$ python -q
>>> import numpy as np
>>> np.set_printoptions(precision=2, suppress=True, linewidth=140, sign=" ")
>>> def rnd(a):
...     return np.round(a, 2) + 0
... 
>>> M = np.loadtxt("case8.csv", delimiter=",")
>>> print(M)
[[ 0.5  0.8 -0.9 -0.5 -0.5  6.   0.9  0.8  0. ]
 [ 0.9  2.   0.6  0.2  1.7  6.  -0.4  0.1 -2.1]
 [-0.3  0.   0.5 -2.1  1.2 -8.  -1.6  1.4 -0.1]
 [ 0.1  0.2  0.3  1.2  1.5 12.  -0.2 -0.1 -1.1]
 [ 1.6  0.3 -0.1  0.  -1.8  6.   0.3 -1.5 -3.2]
 [ 0.9  0.9  0.8  1.2 -0.1 50.   0.6  0.9  0.4]
 [ 0.4 -0.7  0.   1.4  0.8 34.   1.2 -0.5  0.2]
 [ 1.2 -0.4 -1.1 -1.4 -1.8 16.   0.6 -0.7  0.3]]
>>> [round(float(x), 2) for x in np.linalg.svd(M, compute_uv=False)[:3]]
[65.08, 4.78, 4.58]
>>> print(np.linalg.cond(M) > 100)
True
>>> np.argsort(-np.linalg.norm(M, axis=0).round(6), kind="stable")[:3]
array([ 5,  8,  4])
>>> X = np.loadtxt("w.csv", delimiter=",")
>>> X
array([[-0.9 ,  0.9 , -0.72, -1.26],
       [ 1.05, -1.05,  0.84,  1.47],
       [-0.3 ,  0.3 , -0.24, -0.42],
       [ 1.65, -1.65,  1.32,  2.31],
       [-1.65,  1.65, -1.32, -2.31],
       [-0.3 ,  0.3 , -0.24, -0.42],
       [ 1.2 , -1.2 ,  0.96,  1.68],
       [-1.65,  1.65, -1.32, -2.31],
       [-3.  ,  3.  , -2.4 , -4.2 ],
       [-1.35,  1.35, -1.08, -1.89]])
>>> X[10]
Traceback (most recent call last):
  File "<python-input-10>", line 1, in <module>
    X[10]
    ~^^^^
IndexError: index 10 is out of bounds for axis 0 with size 10
>>> rnd(np.diff(X, axis=0))
array([[ 1.95, -1.95,  1.56,  2.73],
       [-1.35,  1.35, -1.08, -1.89],
       [ 1.95, -1.95,  1.56,  2.73],
       [-3.3 ,  3.3 , -2.64, -4.62],
       [ 1.35, -1.35,  1.08,  1.89],
       [ 1.5 , -1.5 ,  1.2 ,  2.1 ],
       [-2.85,  2.85, -2.28, -3.99],
       [-1.35,  1.35, -1.08, -1.89],
       [ 1.65, -1.65,  1.32,  2.31]])
>>> np.count_nonzero(X)
np.int64(40)
>>> print(X.shape)
(10, 4)
>>> np.zeros(10, 4)
Traceback (most recent call last):
  File "<python-input-14>", line 1, in <module>
    np.zeros(10, 4)
    ~~~~~~~~^^^^^^^
TypeError: Cannot interpret '4' as a data type
>>> np.unravel_index(np.abs(X).argmax(), X.shape)
(np.int64(8), np.int64(3))
>>> np.linalg.matrix_rank(X)
np.int64(1)
>>> rnd(np.linalg.svd(X, compute_uv=False))
array([ 10.18,   0.  ,   0.  ,   0.  ])
>>> rnd(X.sum(axis=1))
array([-1.98,  2.31, -0.66,  3.63, -3.63, -0.66,  2.64, -3.63, -6.6 , -2.97])
>>> rnd(X - X[0])
array([[ 0.  ,  0.  ,  0.  ,  0.  ],
       [ 1.95, -1.95,  1.56,  2.73],
       [ 0.6 , -0.6 ,  0.48,  0.84],
       [ 2.55, -2.55,  2.04,  3.57],
       [-0.75,  0.75, -0.6 , -1.05],
       [ 0.6 , -0.6 ,  0.48,  0.84],
       [ 2.1 , -2.1 ,  1.68,  2.94],
       [-0.75,  0.75, -0.6 , -1.05],
       [-2.1 ,  2.1 , -1.68, -2.94],
       [-0.45,  0.45, -0.36, -0.63]])
>>> rnd(np.linalg.norm(X))
np.float64(10.18)
>>> Ac = X - X.mean(axis=0)
>>> left, sig, vt = np.linalg.svd(Ac, full_matrices=False)
>>> rnd((sig ** 2).sum() ** 2 / (sig ** 4).sum())
np.float64(1.0)
>>> rnd(sig)
array([ 9.54,  0.  ,  0.  ,  0.  ])
>>> rnd(vt[0] * np.sign(vt[0, np.abs(vt[0]).argmax()]))
array([ 0.47, -0.47,  0.37,  0.65])
>>> np.searchsorted(np.cumsum(sig ** 2) / (sig ** 2).sum(), 0.9) + 1
np.int64(1)
>>> Ac = X - X.mean(axis=0)
>>> vecs = np.linalg.svd(Ac)[2][:1]
>>> out = Ac - Ac @ vecs.T @ vecs
>>> rnd(out.std(axis=0))
array([ 0.,  0.,  0.,  0.])
>>> np.linalg.norm(out, axis=1).round(6).argmax()
np.int64(0)
>>> [round(float(x), 2) for x in np.linalg.svd(X, compute_uv=False)[:3]]
[10.18, 0.0, 0.0]
>>> np.argsort(-np.linalg.norm(X, axis=0).round(6), kind="stable")[:3]
array([ 3,  0,  1])
>>> print(rnd(np.linalg.norm(X, 2) / np.linalg.norm(X)))
1.0
>>> K = np.loadtxt("dump.csv", delimiter=",")
>>> K
array([[ -0.84,   2.05,  -6.01,  -5.01,  -7.95,  -2.02,  -3.  ,  -7.03,  -2.06],
       [ -6.03, -10.98, -16.9 , -16.08, -10.03, -21.12,  -7.99, -12.  ,  -9.02],
       [  2.96,  -9.05,  -5.94,  -2.  , -10.97,   3.03, -12.11,  -8.  ,  -2.93],
       [  3.13,  10.94,  23.22,  17.96,  20.96,  18.02,  13.83,  20.04,   9.11],
       [-10.05,   2.18,  -6.01, -12.  ,  -5.99,  -8.05,  -4.01,  -7.8 , -10.14],
       [ 10.91,  -5.09,  -1.11,   7.89,  -1.  ,   4.11,  -0.15,   1.94,   8.94],
       [  7.14,  12.02,  11.11,  12.98,  10.16,  10.98,  12.96,  11.05,  11.87],
       [  3.16,  -1.02,   1.99,   3.98,   6.95,  -3.18,   5.92,   5.97,   4.93]])
>>> t = np.radians(36)
>>> Rm = np.eye(9)
>>> Rm[7, 7] = Rm[4, 4] = np.cos(t)
>>> Rm[7, 4], Rm[4, 7] = -np.sin(t), np.sin(t)
>>> rnd(Rm)
array([[ 1.  ,  0.  ,  0.  ,  0.  ,  0.  ,  0.  ,  0.  ,  0.  ,  0.  ],
       [ 0.  ,  1.  ,  0.  ,  0.  ,  0.  ,  0.  ,  0.  ,  0.  ,  0.  ],
       [ 0.  ,  0.  ,  1.  ,  0.  ,  0.  ,  0.  ,  0.  ,  0.  ,  0.  ],
       [ 0.  ,  0.  ,  0.  ,  1.  ,  0.  ,  0.  ,  0.  ,  0.  ,  0.  ],
       [ 0.  ,  0.  ,  0.  ,  0.  ,  0.81,  0.  ,  0.  ,  0.59,  0.  ],
       [ 0.  ,  0.  ,  0.  ,  0.  ,  0.  ,  1.  ,  0.  ,  0.  ,  0.  ],
       [ 0.  ,  0.  ,  0.  ,  0.  ,  0.  ,  0.  ,  1.  ,  0.  ,  0.  ],
       [ 0.  ,  0.  ,  0.  ,  0.  , -0.59,  0.  ,  0.  ,  0.81,  0.  ],
       [ 0.  ,  0.  ,  0.  ,  0.  ,  0.  ,  0.  ,  0.  ,  0.  ,  1.  ]])
>>> out = K @ Rm.T
>>> rnd(np.linalg.svd(K, compute_uv=False)), rnd(np.linalg.svd(out, compute_uv=False))
(array([ 76.5 ,  24.08,  16.79,  11.46,   0.32,   0.21,   0.13,   0.04]), array([ 76.5 ,  24.08,  16.79,  11.46,   0.32,   0.21,   0.13,   0.04]))
>>> np.allclose(np.linalg.norm(K, axis=1), np.linalg.norm(out, axis=1))
True
>>> np.allclose(K @ K.T, out @ out.T)
True
>>> left, sig, vt = np.linalg.svd(K)
>>> rnd(sig)
array([ 76.5 ,  24.08,  16.79,  11.46,   0.32,   0.21,   0.13,   0.04])
>>> np.argmax(sig[:-1] / (sig[1:] + 1e-6)) + 1
np.int64(4)
>>> out = left[:, :4] @ np.diag(sig[:4]) @ vt[:4]
>>> rnd(np.abs(K - out).max())
np.float64(0.11)
>>> np.linalg.matrix_rank(K, rtol=0.05)
np.int64(4)
>>> np.linalg.matrix_rank(out)
np.int64(4)
>>> rnd(np.linalg.norm(K[7], 1)), rnd(np.linalg.norm(K[7], np.inf))
(np.float64(37.1), np.float64(6.95))
>>> rnd(np.linalg.norm(K, 1)), rnd(np.linalg.norm(K, np.inf))
(np.float64(77.9), np.float64(137.21))
>>> rnd(K[7] @ K[6])
np.float64(320.98)
>>> np.linalg.norm(K, axis=1).argmax()
np.int64(3)
>>> print(np.linalg.cond(K) > 100)
True
>>> [round(float(x), 2) for x in np.linalg.svd(K, compute_uv=False)[:3]]
[76.5, 24.08, 16.79]
>>> print(np.linalg.matrix_rank(K, rtol=0.1))
4
>>> rng = np.random.default_rng(32)
>>> out = K + rng.integers(-2, 3, (8, 4)) @ rng.integers(-2, 3, (4, 9))
>>> rnd(out)
array([[ -0.84,   8.05, -10.01, -15.01,  -1.95,  -6.02,  -3.  , -15.03, -12.06],
       [ -6.03, -11.98, -16.9 , -13.08,  -8.03, -15.12,  -3.99, -13.  , -11.02],
       [  2.96, -12.05,  -3.94,  -5.  , -11.97,  -2.97, -12.11,  -2.  ,   4.07],
       [  5.13,  10.94,  26.22,  13.96,  17.96,   8.02,  11.83,  21.04,  12.11],
       [ -8.05,   4.18,  -4.01, -14.  ,  -9.99, -16.05,  -8.01,  -9.8 , -10.14],
       [ 10.91,  -0.09,  -4.11,   0.89,   2.  ,   0.11,  -2.15,  -4.06,   1.94],
       [  6.14,   9.02,  12.11,  11.98,   8.16,   6.98,  10.96,  18.05,  19.87],
       [  3.16,  -5.02,   3.99,   7.98,   6.95,   0.82,   9.92,   9.97,   8.93]])
>>> print(rnd(np.linalg.svd(out - K, compute_uv=False)))
[ 27.29  21.44   8.33   4.8    0.     0.     0.     0.  ]
>>> np.abs(out - K).sum(axis=1)
array([ 48.,  19.,  28.,  28.,  26.,  37.,  29.,  26.])
>>> rnd(out - K)
array([[  0.,   6.,  -4., -10.,   6.,  -4.,   0.,  -8., -10.],
       [  0.,  -1.,   0.,   3.,   2.,   6.,   4.,  -1.,  -2.],
       [  0.,  -3.,   2.,  -3.,  -1.,  -6.,   0.,   6.,   7.],
       [  2.,   0.,   3.,  -4.,  -3., -10.,  -2.,   1.,   3.],
       [  2.,   2.,   2.,  -2.,  -4.,  -8.,  -4.,  -2.,   0.],
       [  0.,   5.,  -3.,  -7.,   3.,  -4.,  -2.,  -6.,  -7.],
       [ -1.,  -3.,   1.,  -1.,  -2.,  -4.,  -2.,   7.,   8.],
       [  0.,  -4.,   2.,   4.,   0.,   4.,   4.,   4.,   4.]])
>>> data = np.loadtxt("run19.csv", delimiter=",")
>>> data
array([[-3.,  3.,  1., -2.,  3.,  2.,  0.,  2., -3.,  2., -1.],
       [ 1., -2.,  3., -1., -3., -3., -2., -3., -1.,  4.,  2.],
       [ 1., -2., -1.,  3.,  3.,  2.,  3.,  0., -3., -2.,  0.],
       [-1., -1.,  0.,  1., -2.,  1.,  0.,  1.,  2.,  4., -4.],
       [ 1., -3., -1., -2.,  3.,  3.,  2.,  0., -3.,  5., -4.],
       [ 3.,  0., -1.,  3.,  0.,  2.,  2.,  1., -2.,  3., -5.],
       [ 1.,  3.,  0.,  0.,  1.,  1.,  0., -3.,  3.,  2.,  3.],
       [ 0.,  1., -1.,  1.,  0., -1.,  2.,  0., -2., -3., -4.],
       [ 3., -2., -2.,  1., -3.,  1.,  2.,  1.,  2., -2., -4.],
       [ 0.,  0.,  0.,  0.,  0.,  0.,  0.,  0.,  0.,  3.,  2.],
       [ 0.,  0.,  0.,  0.,  0.,  0.,  0.,  0.,  0., -2., -1.]])
>>> cov = data.T @ data
>>> rnd(np.linalg.eigvalsh(cov)[::-1])
array([ 182.82,  117.43,   92.92,   46.54,   41.  ,   20.69,   13.34,    5.6 ,    2.29,    1.38,    0.  ])
>>> np.linalg.matrix_rank(cov)
np.int64(11)
>>> (data @ data.T).shape
(11, 11)
>>> cov
array([[ 32., -18., -11.,  17., -12.,   5.,  15.,  -7.,   3.,   2., -19.],
       [-18.,  41.,   5.,  -6.,  11.,  -2., -10.,   0.,   9., -10.,  22.],
       [-11.,   5.,  18., -12.,  -6., -15., -19., -10.,   0.,  15.,  26.],
       [ 17.,  -6., -12.,  30.,  -5.,   6.,  17.,   4.,   0., -16., -19.],
       [-12.,  11.,  -6.,  -5.,  50.,  26.,  15.,   7., -31.,   3.,   2.],
       [  5.,  -2., -15.,   6.,  26.,  34.,  22.,  14., -13.,  16., -31.],
       [ 15., -10., -19.,  17.,  15.,  22.,  29.,  10., -17.,  -8., -38.],
       [ -7.,   0., -10.,   4.,   7.,  14.,  10.,  25., -10.,  -9., -30.],
       [  3.,   9.,   0.,   0., -31., -13., -17., -10.,  53.,  -9.,  24.],
       [  2., -10.,  15., -16.,   3.,  16.,  -8.,  -9.,  -9., 104., -11.],
       [-19.,  22.,  26., -19.,   2., -31., -38., -30.,  24., -11., 108.]])
>>> np.trace(cov), (data ** 2).sum()
(np.float64(524.0), np.float64(524.0))
>>> A = np.loadtxt("sample10.csv", delimiter=",")
>>> A
array([[ -2.,  -2.,  -2.,  -2.,  -2.,  -2.,  -2.,  -2.],
       [ -2.,  -4.,  -4.,  -4.,  -4.,  -4.,  -4.,  -4.],
       [ -2.,  -4.,  -6.,  -6.,  -6.,  -6.,  -6.,  -6.],
       [ -2.,  -4.,  -6.,  -8.,  -8.,  -8.,  -8.,  -8.],
       [ -2.,  -4.,  -6.,  -8., -10., -10., -10., -10.],
       [ -2.,  -4.,  -6.,  -8., -10., -12., -12., -12.],
       [ -2.,  -4.,  -6.,  -8., -10., -12., -14., -14.],
       [ -2.,  -4.,  -6.,  -8., -10., -12., -14., -16.]])
>>> print(np.allclose(data, data.T))
False
>>> print(np.allclose(data @ data.T, data.T @ data))
False
>>> print(rnd(np.sort(np.abs(np.linalg.eigvals(data)))))
[ 0.76  1.    1.    3.13  3.24  3.44  3.44  4.01  4.01  6.6   7.22]
>>> np.linalg.determinant(data)
Traceback (most recent call last):
  File "<python-input-79>", line 1, in <module>
    np.linalg.determinant(data)
    ^^^^^^^^^^^^^^^^^^^^^
AttributeError: module 'numpy.linalg' has no attribute 'determinant'
